$ python3 -q
>>> import numpy as np
>>> from numpy import linalg as LA
>>> np.set_printoptions(suppress=True, linewidth=100)
>>> X = np.load("m.npy")
>>> X
array([[ 0,  0,  0,  0],
       [ 0,  0,  0,  2],
       [-3,  0,  0,  0],
       [ 0,  0,  0,  0]])
>>> f = np.array([1, 1, 2])
>>> np.convolve(X[3], f)
array([0, 0, 0, 0, 0, 0])
>>> rng = np.random.default_rng(11916)
>>> z = rng.integers(0, 2, 9)
>>> M = np.array([[-7, 7, -8, 7, -1, 0, 2, -7, -3],
...     [8, 2, -8, -7, 5, 1, 2, -4, 3],
...     [-8, 5, 4, 3, 0, -9, -8, -9, -2],
...     [4, -8, 0, -1, -2, 8, 2, 2, 8],
...     [-9, 9, -1, 2, 2, 2, -8, 7, -1],
...     [-9, 0, -7, 7, 4, 6, 9, 7, -6],
...     [7, -7, -5, 0, 3, 8, -8, 5, 3],
...     [-9, 3, -8, 8, -8, -2, 8, -9, -9],
...     [-1, 8, -5, -9, -2, 7, 8, 4, -5]]) * (z[:, None] == z)
>>> M
array([[-7,  7,  0,  7,  0,  0,  0,  0,  0],
       [ 8,  2,  0, -7,  0,  1,  0,  0,  0],
       [ 0,  0,  4,  0,  0,  0, -8, -9, -2],
       [ 4, -8,  0, -1,  0,  8,  0,  0,  0],
       [ 0,  0, -1,  0,  2,  0, -8,  7, -1],
       [-9,  0,  0,  7,  0,  6,  0,  0,  0],
       [ 0,  0, -5,  0,  3,  0, -8,  5,  3],
       [ 0,  0, -8,  0, -8,  0,  8, -9, -9],
       [ 0,  0, -5,  0, -2,  0,  8,  4, -5]])
>>> x = np.array([1, -2, 0, -3, 0, 3, -3, 1, 2])
>>> y = M @ x
>>> y
array([-42,  28,  11,  47,  29, -12,  35, -51, -30])
>>> np.round(LA.solve(M, y + M[:, 6]), 2) + 0
array([ 1., -2.,  0., -3.,  0.,  3., -2.,  1.,  2.])
>>> out = np.array([[0, 3], [-2, 0]])
>>> data = np.tile(out, (2, 2))
>>> data
array([[ 0,  3,  0,  3],
       [-2,  0, -2,  0],
       [ 0,  3,  0,  3],
       [-2,  0, -2,  0]])
>>> out = data + rng.integers(-2, 3, (4, 2)) @ rng.integers(-2, 3, (2, 4))
>>> out
array([[ 1,  2, -2,  4],
       [-3,  1,  0, -1],
       [ 1,  4,  0,  0],
       [-4,  2,  2, -2]])
>>> out - data
array([[ 1, -1, -2,  1],
       [-1,  1,  2, -1],
       [ 1,  1,  0, -3],
       [-2,  2,  4, -2]])
>>> np.abs(out - data).sum(axis=1)
array([ 5,  5,  5, 10])
>>> np.round(LA.svd(out - data, compute_uv=False), 2) + 0
array([6.61, 3.06, 0.  , 0.  ])
>>> x = np.array([-5, -2, -1, -5])
>>> y = out @ x
>>> coef, lr = np.zeros(4), 1 / LA.norm(out, 2) ** 2
>>> for i in range(12):
...     coef -= lr * out.T @ (out @ coef - y)
...     if i % 2 == 0: print(i, round(LA.norm(out @ coef - y), 2))
... 
0 6.78
2 3.79
4 3.17
6 2.85
8 2.65
10 2.51
>>> coef.round(2)
array([-4.78, -2.1 ,  1.49, -3.7 ])
>>> (data + data.T) / 2
array([[0. , 0.5, 0. , 0.5],
       [0.5, 0. , 0.5, 0. ],
       [0. , 0.5, 0. , 0.5],
       [0.5, 0. , 0.5, 0. ]])
>>> round(np.abs(LA.eigvals(data)).max(), 2)
np.float64(4.9)
>>> np.round(np.sort(np.abs(LA.eigvals(data))), 2) + 0
array([0. , 0. , 4.9, 4.9])
>>> (data - data.T) / 2
array([[ 0. ,  2.5,  0. ,  2.5],
       [-2.5,  0. , -2.5,  0. ],
       [ 0. ,  2.5,  0. ,  2.5],
       [-2.5,  0. , -2.5,  0. ]])
>>> f = np.array([-4, -1])
>>> np.polyval(f, data[1])
array([ 7, -1,  7, -1])
>>> np.convolve(data[1], f)
array([8, 2, 8, 2, 0])
>>> A = np.load("dump.npy")
>>> A
array([[ 9.22, -0.09,  2.85,  4.56,  9.22],
       [ 4.18,  4.38, -4.97,  1.81,  7.76],
       [ 4.29,  0.9 , -4.3 ,  0.15,  5.34],
       [ 7.9 ,  1.55,  3.42,  3.95, 11.55],
       [10.41, -1.43,  5.53,  5.29,  9.91],
       [ 1.27,  3.07, -5.72, -0.58,  6.15],
       [ 5.41,  2.95,  0.95,  5.75,  9.31],
       [ 2.05,  0.7 , -0.92,  6.23,  3.9 ],
       [ 2.46,  1.13, -2.38,  3.34,  4.9 ],
       [ 4.84,  0.93, -3.39, -0.63,  6.76],
       [ 2.83, -1.53, -5.41,  2.76, -0.31],
       [ 8.11,  2.43,  1.65,  1.85, 12.31],
       [ 4.03,  1.46, -1.39,  3.03,  6.76],
       [ 7.49,  2.58,  2.03,  2.8 , 12.08],
       [ 3.67,  6.4 , -3.78, -0.69, 12.38],
       [ 8.85,  0.2 ,  4.34,  4.61, 10.7 ],
       [ 4.02, -0.68, -1.63,  4.8 ,  3.09],
       [ 6.69, -1.08, -0.28,  3.53,  5.28],
       [ 5.92,  6.78, -1.72,  1.51, 13.96],
       [ 7.36,  0.44, -0.83,  0.55,  8.43],
       [ 7.15, -5.84, -1.7 ,  1.29,  0.04],
       [ 8.53,  4.51,  4.19,  6.22, 14.48],
       [ 7.77,  1.31, -0.64,  1.37,  9.24],
       [ 3.96,  3.15, -5.14, -0.47,  7.45],
       [ 4.44, -1.2 , -1.1 ,  2.05,  4.64],
       [ 8.  , -3.03,  0.8 ,  3.81,  4.18],
       [ 4.6 ,  0.21,  3.91,  7.83,  7.3 ],
       [ 7.88, -0.19,  3.1 ,  4.77,  8.82],
       [ 7.05,  2.64,  1.46,  6.4 ,  9.48],
       [ 3.72,  1.72, -3.37,  2.77,  5.42],
       [ 5.86, -3.52, -2.52, -0.07,  2.4 ],
       [ 9.92, -0.12,  5.77,  5.27, 11.49],
       [ 6.09, -1.01,  0.31,  4.95,  4.87],
       [ 5.34,  4.34, -0.52,  1.01, 12.33]])
>>> Xs = A - A.mean(axis=1)
Traceback (most recent call last):
  File "<python-input-37>", line 1, in <module>
    Xs = A - A.mean(axis=1)
         ~~^~~~~~~~~~~~~~~~
ValueError: operands could not be broadcast together with shapes (34,5) (34,) 
>>> Xs = A - A.mean(axis=0)
>>> left, sig, Vt = LA.svd(Xs, full_matrices=False)
>>> np.round(Vt[0] * np.sign(Vt[0, np.abs(Vt[0]).argmax()]), 2)
array([0.35, 0.22, 0.55, 0.22, 0.69])
>>> (np.sign(left[:, 0]) == np.sign(left[0, 0])).astype(int)
array([1, 0, 0, 1, 1, 0, 1, 0, 0, 0, 0, 1, 0, 1, 1, 1, 0, 0, 1, 1, 0, 1, 1, 0, 0, 0, 1, 1, 1, 0, 0,
       1, 0, 1])
>>> np.abs(Vt[0]).argmax()
np.int64(4)
>>> round((sig ** 2).sum() ** 2 / (sig ** 4).sum(), 2)
np.float64(2.32)
>>> np.abs(left[:, 0]).argmax()
np.int64(10)
>>> np.searchsorted(np.cumsum(sig ** 2) / (sig ** 2).sum(), 0.9) + 1
np.int64(3)
